% ipython --no-banner

In [1]: import numpy as np

In [2]: np.set_printoptions(suppress=True, linewidth=120)

In [3]: rnd = lambda a: np.round(a, 1) + 0

In [4]: m1 = np.load("out16.npy")

In [5]: print(m1)
[[ 1 -1  1 -1  1 -1  1 -1]
 [ 1 -1 -1  1 -1  1  1 -1]
 [ 1  1 -1 -1 -1 -1  1  1]
 [ 1  1  1  1  1  1  1  1]]

In [6]: x = np.array([-1, 3, -7, 5, 6, -3, -5, 2])

In [7]: print(m1 @ np.ones(8))
[0. 0. 0. 8.]

In [8]: print(np.sign((m1 @ x).round(6)))
[-1 -1 -1  0]

In [9]: print(m1 * x)
[[-1 -3 -7 -5  6  3 -5 -2]
 [-1 -3  7  5 -6 -3 -5 -2]
 [-1  3  7 -5 -6  3 -5  2]
 [-1  3 -7  5  6 -3 -5  2]]

In [10]: print(np.linalg.norm(m1 @ x) <= np.linalg.norm(m1, 2) * np.linalg.norm(x) + 1e-9)
True

In [11]: print((m1 @ x).argmax())
3

In [12]: rng = np.random.default_rng(765)

In [13]: M2 = m1 + rng.integers(-2, 3, (4, 2)) @ rng.integers(-2, 3, (2, 8))

In [14]: print(M2)
[[-3 -1 -1  3  2 -1 -1 -1]
 [ 1  3 -7  5 -2  5 -1  3]
 [-2  0 -1  1  0 -2  0  0]
 [ 0 -2  5 -1  2 -2  2 -2]]

In [15]: print(np.linalg.matrix_rank(M2 - m1, tol=1e-8))
2

In [16]: print(M2 - m1)
[[-4  0 -2  4  1  0 -2  0]
 [ 0  4 -6  4 -1  4 -2  4]
 [-3 -1  0  2  1 -1 -1 -1]
 [-1 -3  4 -2  1 -3  1 -3]]

In [17]: print(np.abs(M2 - m1).sum(axis=1))
[13 25 10 18]

In [18]: M = np.array([[4.0, 1.0, 0.0, 0.0, 0.0],
    ...:     [0.0, 4.0, 1.0, 0.0, 0.0],
    ...:     [0.0, 0.0, 4.0, 1.0, 0.0],
    ...:     [0.0, 0.0, 0.0, 4.0, 1.0],
    ...:     [0.0, 0.0, 0.0, 0.0, 4.0]])

In [19]: M2 = np.array([[1, 1], [-3, -2]])

In [20]: cent = np.kron(M2, M)

In [21]: print(rnd(np.linalg.norm(cent, 2)), rnd(np.linalg.norm(M2, 2) * np.linalg.norm(M, 2)))
18.9 18.9

In [22]: print(np.linalg.matrix_rank(cent))
10

In [23]: M2 = m1 / np.sqrt((m1 ** 2).mean(axis=1, keepdims=True))

In [24]: print(rnd(np.linalg.norm(M2, axis=1)))
[2.8 2.8 2.8 2.8]

In [25]: print(np.linalg.matrix_rank(m1 - m1.mean(axis=1, keepdims=True)))
3

In [26]: A = np.loadtxt("arr.csv", delimiter=",")

In [27]: print(rnd(A))
[[-1.9  1.9 -0.6  0.6  1.7 -0.3  0.  -2.3  0.1]
 [-2.4 -1.9  1.3  0.3 -0.5 -2.   0.6  0.  -0.5]
 [-0.9  0.3 -0.4  1.  -1.1  2.   0.9  0.2 -2.8]
 [ 1.1 -0.6  0.6 -2.3  0.7 -0.5 -0.5 -1.6 -2.3]
 [-0.8  1.3 -2.3 -1.5 -1.  -1.7 -0.1  1.4 -0.6]
 [ 0.   1.1  1.3  0.9  1.9 -0.6 -1.5  2.1 -1.3]
 [-1.5 -1.9 -1.5 -1.   1.6  1.7 -1.1  0.7  0.3]
 [ 0.8 -1.1 -1.6  2.1 -0.7 -1.  -2.2 -1.  -0.6]
 [ 1.2 -0.9 -1.4  0.9  1.9 -0.9  2.5  0.4 -0.5]]

In [28]: T = np.stack([A, 3 * A, A[::-1]])

In [29]: print(T.shape)
(3, 9, 9)

In [30]: print((T @ A.T).shape)
(3, 9, 9)

In [31]: print(rnd(np.einsum("bij,cij->bc", T, T)))
[[ 144.  432.   16.]
 [ 432. 1296.   48.]
 [  16.   48.  144.]]

In [32]: print(rnd(np.linalg.norm(T, axis=(1, 2))))
[12. 36. 12.]

In [33]: print(np.linalg.matrix_rank(T.reshape(3, -1)))
2
